$ ipython --no-banner

In [1]: import numpy as np

In [2]: np.set_printoptions(suppress=True, linewidth=160)

In [3]: O, _ = np.linalg.qr(np.array([[1.4, 0.5, 1.1], [0.5, 0.5, -1.4], [0.6, 0.8, -0.7]]))

In [4]: mat = 4 * O

In [5]: print(mat.round(2))
[[-3.49  1.9   0.43]
 [-1.25 -1.51 -3.49]
 [-1.5  -3.18  1.91]]

In [6]: print(round(np.linalg.norm(mat), 2))
6.93

In [7]: print(np.round(mat.sum(axis=1), 2))
[-1.17 -6.25 -2.76]

In [8]: print(np.count_nonzero(mat))
9

In [9]: print(mat.shape)
(3, 3)

In [10]: O, r_ = np.linalg.qr(mat)

In [11]: print(np.round(O.T @ O, 2) + 0)
[[1. 0. 0.]
 [0. 1. 0.]
 [0. 0. 1.]]

In [12]: print(r_.round(2) + 0)
[[4. 0. 0.]
 [0. 4. 0.]
 [0. 0. 4.]]

In [13]: print(np.trace(O @ O.T))
3.0

In [14]: print(O.round(2))
[[-0.87  0.48  0.11]
 [-0.31 -0.38 -0.87]
 [-0.37 -0.79  0.48]]

In [15]: r0, r1 = O[1], O[2]

In [16]: print(round(float(r0 @ r1), 2))
0.0

In [17]: p = (r0 @ r1) / (r0 @ r0) * r0

In [18]: print(np.linalg.matrix_rank(np.outer(r0, r1)))
1

In [19]: print(np.round(np.linalg.norm(r0 + r1) ** 2 + np.linalg.norm(r0 - r1) ** 2, 2))
4.0

In [20]: print(np.round(np.outer(r0, r1), 2))
[[ 0.12  0.25 -0.15]
 [ 0.14  0.3  -0.18]
 [ 0.33  0.69 -0.42]]

In [21]: print(np.round(mat.T @ mat, 2) + 0)
[[16.  0.  0.]
 [ 0. 16.  0.]
 [ 0.  0. 16.]]

In [22]: print(np.round(np.linalg.pinv(mat), 2))
[[-0.22 -0.08 -0.09]
 [ 0.12 -0.09 -0.2 ]
 [ 0.03 -0.22  0.12]]

In [23]: def softmax(z):
    ...:     e = np.exp(z - z.max(axis=-1, keepdims=True))
    ...:     return e / e.sum(axis=-1, keepdims=True)
    ...: 

In [24]: print(np.round(softmax(10 * mat[2]), 2) + 0)
[0. 0. 1.]

In [25]: print(np.round(softmax(mat).sum(axis=1), 2))
[1. 1. 1.]

In [26]: print(np.round(softmax(mat[2] + 4), 2))
[0.03 0.01 0.96]

In [27]: scores = mat @ mat.T / np.sqrt(3)

In [28]: print(softmax(scores).round(6).argmax(axis=1))
[0 1 2]

In [29]: print(np.round(softmax(scores)[2] @ mat, 2))
[-1.5  -3.18  1.91]

In [30]: X = np.loadtxt("w.csv", delimiter=",")

In [31]: print(X)
[[ 4.  4.  4.  4.]
 [ 4.  8.  8.  8.]
 [ 4.  8. 12. 12.]
 [ 4.  8. 12. 16.]]

In [32]: left, sigma, vt = np.linalg.svd(X, full_matrices=False)

In [33]: print((sigma > 1e-8).sum())
4

In [34]: print(round(float(np.sqrt((sigma ** 2).sum())), 2), np.round(np.linalg.norm(X), 2))
33.47 33.47

In [35]: print(np.round(np.cumsum(sigma ** 2) / np.sum(sigma ** 2), 2))
[0.98 1.   1.   1.  ]

In [36]: O, evecs = np.linalg.qr(X[:, :3])[0], np.linalg.qr(X[:, 3:])[0]

In [37]: sigma = np.linalg.svd(O.T @ evecs, compute_uv=False)

In [38]: print(sigma.round(2))
[0.99]

In [39]: print((sigma > 0.9).sum())
1

In [40]: print(np.round(np.degrees(np.arccos(sigma.clip(0, 1))), 2))
[7.42]

In [41]: feats = np.loadtxt("sample19.csv", delimiter=",")

In [42]: print(feats)
[[1. 2. 0. 0. 0. 0.]
 [2. 0. 0. 0. 0. 0.]
 [0. 0. 0. 0. 0. 0.]
 [0. 0. 1. 2. 0. 0.]
 [0. 0. 2. 0. 0. 0.]
 [0. 0. 0. 0. 0. 0.]
 [0. 0. 0. 0. 1. 2.]
 [0. 0. 0. 0. 2. 0.]
 [0. 0. 0. 0. 0. 0.]]

In [43]: x0 = np.array([0, 4, 2, 5, 2, 4])

In [44]: print((feats * x0).sum(axis=1))
[ 8.  0.  0. 12.  4.  0. 10.  4.  0.]

In [45]: print(np.einsum("ij,j->i", feats, x0))
[ 8.  0.  0. 12.  4.  0. 10.  4.  0.]

In [46]: print(np.linalg.norm(feats @ x0) <= np.linalg.norm(feats, 2) * np.linalg.norm(x0) + 1e-9)
True

In [47]: print(feats @ x0)
[ 8.  0.  0. 12.  4.  0. 10.  4.  0.]

In [48]: print(feats * x0)
[[ 0.  8.  0.  0.  0.  0.]
 [ 0.  0.  0.  0.  0.  0.]
 [ 0.  0.  0.  0.  0.  0.]
 [ 0.  0.  2. 10.  0.  0.]
 [ 0.  0.  4.  0.  0.  0.]
 [ 0.  0.  0.  0.  0.  0.]
 [ 0.  0.  0.  0.  2.  8.]
 [ 0.  0.  0.  0.  4.  0.]
 [ 0.  0.  0.  0.  0.  0.]]

In [49]: print(feats @ (2 * x0))
[16.  0.  0. 24.  8.  0. 20.  8.  0.]

In [50]: print((feats @ x0).argmax())
3

In [51]: print(feats @ np.ones(6))
[3. 2. 0. 3. 2. 0. 3. 2. 0.]

In [52]: J = np.array([[-1, -3, -1], [2, 0, 1], [0, 1, -2], [2, -3, 1]])

In [53]: J[:, 2] = 3 * J[:, 1]

In [54]: print(J)
[[-1 -3 -9]
 [ 2  0  0]
 [ 0  1  3]
 [ 2 -3 -9]]

In [55]: print(np.allclose(J[:-1].T @ np.linalg.lstsq(J[:-1].T, J[-1])[0], J[-1]))
True

In [56]: print(np.round(J @ np.linalg.pinv(J) @ J, 2) + 0)
[[-1. -3. -9.]
 [ 2.  0.  0.]
 [ 0.  1.  3.]
 [ 2. -3. -9.]]

In [57]: print(np.abs(np.diag(np.linalg.qr(J)[1])) > 1e-9)
[ True  True False]

In [58]: print(np.unique(J.round(6), axis=0).shape)
(4, 3)

In [59]: other = J / np.linalg.norm(J, axis=1, keepdims=True)

In [60]: G = other @ other.T

In [61]: print(G[3].round(2))
[ 0.95  0.21 -0.98  1.  ]

In [62]: print(np.round(np.linalg.norm(other, axis=1), 2))
[1. 1. 1. 1.]

In [63]: print((G - 2 * np.eye(4)).round(6).argmax(axis=1))
[3 3 1 0]

In [64]: x0 = np.array([3, -2, 1])

In [65]: print(J @ np.eye(3)[2])
[-9.  0.  3. -9.]

In [66]: print(J @ x0)
[-6  6  1  3]

In [67]: print(J @ np.ones(3))
[-13.   2.   4. -10.]

In [68]: print(J * x0)
[[-3  6 -9]
 [ 6  0  0]
 [ 0 -2  3]
 [ 6  6 -9]]

In [69]: print(np.linalg.norm(J @ x0) <= np.linalg.norm(J, 2) * np.linalg.norm(x0) + 1e-9)
True

In [70]: print(np.einsum("ij,j->i", J, x0))
[-6  6  1  3]

In [71]: print((J @ x0).argmax())
1

In [72]: print(J @ (2 * x0))
[-12  12   2   6]

In [73]: other = np.array([[2]])

In [74]: basis = np.array([[1, 2], [3, 3]])

In [75]: arr = np.block([[other, np.array([[1, -4]])], [np.zeros((2, 1)), basis]])

In [76]: print(arr)
[[ 2.  1. -4.]
 [ 0.  1.  2.]
 [ 0.  3.  3.]]

In [77]: r0 = np.array([0, 1])

In [78]: print(np.correlate(arr[2], arr[1], "full"))
[0. 6. 9. 3. 0.]

In [79]: print(np.array([np.convolve(row, r0, "same") for row in arr]))
[[0. 2. 1.]
 [0. 0. 1.]
 [0. 0. 3.]]

In [80]: print(np.convolve(arr[2], r0))
[0. 0. 3. 3.]

In [81]: print(round(np.linalg.det(mat.T), 2))
64.0

In [82]: print(np.round(np.linalg.eigvals(mat), 2))
[-3.55+1.85j -3.55-1.85j  4.  +0.j  ]

In [83]: print(np.round(np.poly(mat), 2))
[  1.     3.09 -12.37 -64.  ]

In [84]: print(round(np.linalg.det(2 * mat), 2), np.round(np.linalg.det(mat), 2))
512.0 64.0

In [85]: print(round(float(np.einsum("ii->", mat)), 2))
-3.09

In [86]: rng = np.random.default_rng(39808)

In [87]: z = rng.permutation(3)

In [88]: print(z)
[0 2 1]

In [89]: other = arr[z][:, z]

In [90]: print(other)
[[ 2. -4.  1.]
 [ 0.  3.  3.]
 [ 0.  2.  1.]]

In [91]: print(np.diag(other))
[2. 3. 1.]

In [92]: print(np.round(np.sort(np.abs(np.linalg.eigvals(other))), 2))
[0.65 2.   4.65]

In [93]: print(round(np.linalg.det(other), 2), np.round(np.linalg.det(arr[z]), 2))
-6.0 6.0

In [94]: print(np.allclose(other, arr))
False

In [95]: print(np.trace(other))
6.0
